$ python -q
>>> import numpy as np
>>> from numpy import linalg as LA
>>> np.set_printoptions(suppress=True, linewidth=160)
>>> arr = np.load("block8.npy")
>>> print(arr)
[[ 0  0  0  0  0  0  0]
 [ 0  0  0  0  0  0  0]
 [ 0  0  0  0  3  0  0]
 [ 0 -2  0  0  0  0  0]
 [ 0  0  2  0  0  0  0]
 [ 0  0  0  0  0  2  0]
 [ 0  0  0  0  0  0 -1]]
>>> rng = np.random.default_rng(9720)
>>> labels = rng.permutation(7)
>>> print(labels)
[3 5 4 2 6 0 1]
>>> B = arr[labels][:, labels]
>>> print(round(float(LA.det(B)), 2), np.round(LA.det(arr[labels]), 2))
0.0 0.0
>>> mat = np.load("m.npy")
>>> print(mat)
[[ 2  4  0  3 -1  0 -4]
 [-3 -4 -5 -1  1  3 -4]
 [ 1  2  3  2  3  2 -3]
 [ 1 -2 -3 -2 -5  0  1]
 [-4  3 -3 -2  4 -1 -3]
 [-5  3 -4 -4 -1  1  0]
 [-3 -4 -1  5 -4 -4  0]
 [-1  0 -1  2  0  2  2]
 [-2  3 -3  3  1 -5 -1]
 [-3 -4 -5 -1  1  3 -4]
 [ 5  3  1  0  4 -2  0]]
>>> x0 = np.array([0, 0, 0, 1, 2, 2, 1])
>>> print((mat * x0).sum(axis=1))
[ -3   3   9 -11   1  -4 -11   8  -6   3   4]
>>> f, g = mat[9], mat[4]
>>> print(f @ g)
30
>>> pr = (f @ g) / (f @ f) * f
>>> print(LA.matrix_rank(np.outer(f, g)))
1
>>> print(np.round(LA.norm(f + g) ** 2 + LA.norm(f - g) ** 2, 2))
282.0
>>> print(np.round(LA.norm(mat[9], 1), 2), round(float(LA.norm(mat[9], np.inf)), 2))
21.0 5.0
>>> print(round(LA.norm(mat[9] - mat[1]), 2))
0.0
>>> print(np.round(LA.norm(mat, axis=1), 2))
[6.78 8.77 6.32 6.63 8.   8.25 9.11 3.74 7.62 8.77 7.42]
>>> print(np.round(LA.norm(mat, axis=0), 2))
[10.2  10.39 10.25  8.77  9.33  8.54  8.49]
>>> print(mat[9] @ mat[1])
77
>>> data = np.load("layer11.npy")
>>> print(data)
[[ 5  5  5  5  5  5  5  5  5  5  5  5  5]
 [ 5 10 10 10 10 10 10 10 10 10 10 10 10]
 [ 5 10 15 15 15 15 15 15 15 15 15 15 15]
 [ 5 10 15 20 20 20 20 20 20 20 20 20 20]
 [ 5 10 15 20 25 25 25 25 25 25 25 25 25]
 [ 5 10 15 20 25 30 30 30 30 30 30 30 30]
 [ 5 10 15 20 25 30 35 35 35 35 35 35 35]
 [ 5 10 15 20 25 30 35 40 40 40 40 40 40]
 [ 5 10 15 20 25 30 35 40 45 45 45 45 45]
 [ 5 10 15 20 25 30 35 40 45 50 50 50 50]
 [ 5 10 15 20 25 30 35 40 45 50 55 55 55]
 [ 5 10 15 20 25 30 35 40 45 50 55 60 60]
 [ 5 10 15 20 25 30 35 40 45 50 55 60 65]]
>>> B = np.array([[0, 0, 1],
...     [0, 1, 0],
...     [0, 1, 2],
...     [0, 1, 2],
...     [2, 2, 1],
...     [1, 2, 1],
...     [1, 2, 1],
...     [2, 0, 2],
...     [0, 1, 2],
...     [0, 2, 0],
...     [0, 0, 2],
...     [0, 2, 0],
...     [1, 1, 0]])
>>> print(data @ B)
[[ 35  75  70]
 [ 70 150 135]
 [105 220 200]
 [140 285 255]
 [175 345 300]
 [200 395 340]
 [220 435 375]
 [235 465 405]
 [240 495 425]
 [245 520 435]
 [250 535 445]
 [255 550 445]
 [260 555 445]]
>>> print(np.vstack([data, B.T]).shape)
(16, 13)
>>> print(np.einsum("ij,ij->i", data, data))
[  325  1225  2600  4350  6375  8575 10850 13100 15225 17125 18700 19850 20475]
>>> print(np.einsum("ik,kj->ji", data, B))
[[ 35  70 105 140 175 200 220 235 240 245 250 255 260]
 [ 75 150 220 285 345 395 435 465 495 520 535 550 555]
 [ 70 135 200 255 300 340 375 405 425 435 445 445 445]]
>>> print(np.einsum("ij->j", data))
[ 65 125 180 230 275 315 350 380 405 425 440 450 455]
>>> evals, V = LA.eigh(data)
>>> print(np.round(LA.eigvalsh(data @ data), 2))
[     1.61      1.74      2.        2.45      3.21      4.54      7.05     12.29     25.       63.49    230.93   1718.46 136702.24]
>>> print(np.abs(V[:, -1]).round(6).argmax())
12
>>> print(evals.round(2))
[  1.27   1.32   1.42   1.57   1.79   2.13   2.65   3.51   5.     7.97  15.2   41.45 369.73]
>>> print(np.round(LA.svd(data, compute_uv=False), 2))
[369.73  41.45  15.2    7.97   5.     3.51   2.65   2.13   1.79   1.57   1.42   1.32   1.27]
>>> print(evals.sum(), np.trace(data))
455.0 455
>>> print(np.unique(evals.round(6) + 0, return_counts=True)[1])
[1 1 1 1 1 1 1 1 1 1 1 1 1]
>>> q, R = LA.qr(data)
>>> print(np.allclose(R.T @ R, data.T @ data))
True
>>> print(q.shape, R.shape)
(13, 13) (13, 13)
>>> print(round(float(abs(R[0, 0])), 2), np.round(LA.norm(data[:, 0]), 2))
18.03 18.03
>>> print(np.trace(q @ q.T))
13.0
>>> print(np.round(np.abs(np.diag(R)), 2))
[18.03  4.8   4.79  4.77  4.74  4.71  4.68  4.63  4.56  4.47  4.33  4.08  3.54]
>>> B = data / np.sqrt((data ** 2).mean(axis=1, keepdims=True))
>>> print(B[5].round(2))
[0.19 0.39 0.58 0.78 0.97 1.17 1.17 1.17 1.17 1.17 1.17 1.17 1.17]
>>> print(LA.matrix_rank(data - data.mean(axis=1, keepdims=True)))
12
>>> print(np.round(LA.norm(B, axis=1), 2))
[3.61 3.61 3.61 3.61 3.61 3.61 3.61 3.61 3.61 3.61 3.61 3.61 3.61]
>>> A = np.loadtxt("a.csv", delimiter=",")
>>> print(A)
[[-1.5   0.5   1.55 -1.2   0.9 ]
 [ 0.5   0.5   1.45  1.   -0.9 ]
 [-0.2   0.1   0.38 -1.2   0.8 ]
 [ 2.4   0.    0.04 -0.1   0.4 ]
 [ 0.1   0.4   1.12  0.9   0.9 ]
 [-0.6   0.8   2.46  0.   -0.6 ]
 [ 0.   -0.1  -0.32 -1.6   0.3 ]
 [-0.5   0.4   1.15 -0.7  -0.3 ]
 [ 1.   -0.9  -2.74 -1.3   1.2 ]
 [-0.3   0.4   1.19 -0.7   0.4 ]
 [-1.9   0.7   2.18 -2.7   1.6 ]
 [ 0.4  -0.2  -0.65 -0.3  -1.4 ]
 [ 0.4  -0.1  -0.3  -0.2  -0.8 ]
 [-2.   -1.3  -3.91 -1.9  -0.7 ]
 [ 0.5  -0.1  -0.26  1.    0.1 ]
 [ 1.9   0.1   0.42  0.4  -0.1 ]
 [-0.6  -0.2  -0.6  -1.5   1.1 ]
 [ 0.1  -0.4  -1.31  0.3  -1.1 ]
 [ 1.7   1.7   5.1  -0.6   2.  ]
 [ 1.5   0.1   0.34  1.2  -0.6 ]
 [ 0.2   1.1   3.17 -0.4   0.2 ]
 [ 1.8   0.5   1.48  0.1   1.  ]
 [ 0.8   0.1   0.26 -0.5   0.3 ]
 [ 0.    0.4   1.14  1.3   0.8 ]
 [-0.3   0.8   2.44  0.3  -0.4 ]
 [ 0.8   0.3   1.05  0.6   0.1 ]
 [-1.2   0.2   0.64  0.2   0.2 ]
 [ 0.7  -0.1  -0.32  0.    0.6 ]
 [ 0.3   1.1   3.29  0.8  -0.7 ]
 [ 1.5  -0.1  -0.34 -0.4  -0.4 ]
 [-0.1  -1.3  -3.98 -1.2   0.2 ]
 [-1.3  -1.6  -4.83 -0.1   0.7 ]
 [ 0.6   1.    2.98  0.5  -0.5 ]
 [-0.9  -1.1  -3.31  1.1   1.4 ]]
>>> Uu, sig, Vh = LA.svd(A)
>>> print(sig.round(2))
[13.6   6.85  5.26  4.01  0.11]
>>> B = Uu[:, :4] @ np.diag(sig[:4]) @ Vh[:4]
>>> print(LA.matrix_rank(B))
4
>>> print(round(float(LA.norm(A - B) / LA.norm(A)), 2))
0.01
>>> print(round(LA.norm(A - B, 2), 2), np.round(sig[4], 2))
0.11 0.11
>>> print(round(float(np.abs(A - B).max()), 2))
0.04
>>> F = np.load("case10.npy")
>>> print(F)
[[-0.5  -0.5   0.8  -1.3  -0.2   1.2   0.4 ]
 [-1.8   2.2  -0.8  -1.4  -1.5   1.6  -0.4 ]
 [-0.4   0.5  -0.3   0.4   1.   -1.   -0.8 ]
 [-1.6  -1.2   0.7  -0.2   1.    0.4  -1.4 ]
 [-0.3  -1.7  -0.1   0.1   0.2  -0.6   1.  ]
 [-0.48  0.51 -0.22  0.4   1.05 -1.07 -0.77]]
>>> Uu, sig, Vh = LA.svd(F)
>>> print(np.argmax(sig[:-1] / (sig[1:] + 1e-6)) + 1)
5
>>> B = Uu[:, :5] @ np.diag(sig[:5]) @ Vh[:5]
>>> print(B.round(2))
[[-0.5  -0.5   0.8  -1.3  -0.2   1.2   0.4 ]
 [-1.8   2.2  -0.8  -1.4  -1.5   1.6  -0.4 ]
 [-0.42  0.51 -0.27  0.42  0.99 -1.01 -0.79]
 [-1.6  -1.2   0.7  -0.2   1.    0.4  -1.4 ]
 [-0.3  -1.7  -0.1   0.1   0.2  -0.6   1.  ]
 [-0.46  0.5  -0.25  0.38  1.06 -1.06 -0.78]]
>>> print(round(np.abs(F - B).max(), 2))
0.03
>>> print(round(LA.norm(F - B) / LA.norm(F), 2))
0.01
>>> print(np.round(LA.norm(F - B, 2), 2), round(float(sig[5]), 2))
0.07 0.07
>>> print(LA.cond(B) > 100)
True
>>> print([round(float(x), 2) for x in LA.svd(B, compute_uv=False)[:3]])
[4.3, 3.05, 2.96]
>>> print(np.unravel_index(np.abs(F).argmax(), F.shape))
(np.int64(1), np.int64(1))
>>> print(round(LA.norm(F), 2))
6.25
>>> print(np.count_nonzero(F))
42
>>> print(np.round(np.diff(F, axis=0), 2))
[[-1.3   2.7  -1.6  -0.1  -1.3   0.4  -0.8 ]
 [ 1.4  -1.7   0.5   1.8   2.5  -2.6  -0.4 ]
 [-1.2  -1.7   1.   -0.6   0.    1.4  -0.6 ]
 [ 1.3  -0.5  -0.8   0.3  -0.8  -1.    2.4 ]
 [-0.18  2.21 -0.12  0.3   0.85 -0.47 -1.77]]
>>> print(np.abs(F).max())
2.2
>>> w1 = np.array([[0, 3], [3, 5], [5, 0], [0, 5], [0, 0], [3, 0], [2, 5]])
>>> beta = np.array([0, -2])
>>> hid = np.maximum(F @ w1 + beta, 0)
>>> print(np.round((hid > 0).mean(axis=0), 2))
[0.33 0.  ]
>>> print(LA.matrix_rank(hid))
1
>>> print((hid > 0).astype(int))
[[1 0]
 [1 0]
 [0 0]
 [0 0]
 [0 0]
 [0 0]]
>>> Z = np.array([[2, 1], [0, 2]])
>>> print(w1 @ Z)
[[ 0  6]
 [ 6 13]
 [10  5]
 [ 0 10]
 [ 0  0]
 [ 6  3]
 [ 4 12]]
>>> print(np.round(hid @ Z, 2))
[[13.8  6.9]
 [13.2  6.6]
 [ 0.   0. ]
 [ 0.   0. ]
 [ 0.   0. ]
 [ 0.   0. ]]
>>> blk = np.stack([F, 5 * F, F[::-1]])
>>> print(blk.shape)
(3, 6, 7)
>>> print(np.round(LA.norm(blk, axis=(1, 2)), 2))
[ 6.25 31.23  6.25]
>>> feats = np.loadtxt("test5.csv", delimiter=",")
>>> print(feats)
[[2.02 1.   1.   4.   4.   3.  ]
 [4.   1.02 1.   0.   4.   3.  ]
 [3.   0.   5.02 3.   2.   2.  ]
 [3.   0.   5.   4.02 1.   4.  ]
 [1.   5.   5.   2.   0.02 3.  ]
 [2.   1.   1.   4.   4.   3.02]]
>>> print(LA.matrix_rank(feats, rtol=0.1))
4
>>> print(np.round(LA.norm(feats, 2) / LA.norm(feats), 2))
0.88
>>> print([round(float(x), 2) for x in LA.svd(feats, compute_uv=False)[:3]])
[15.67, 6.43, 4.23]
>>> x0 = np.array([-3, 1, -1, 0, 1, 0])
>>> print(LA.norm(feats @ x0) <= LA.norm(feats, 2) * LA.norm(x0) + 1e-9)
True
>>> print(np.round(feats @ x0, 2))
[ -2.06  -7.98 -12.02 -13.    -2.98  -2.  ]
>>> print(np.round((feats * x0).sum(axis=1), 2))
[ -2.06  -7.98 -12.02 -13.    -2.98  -2.  ]
>>> print((feats @ x0).argmax())
5
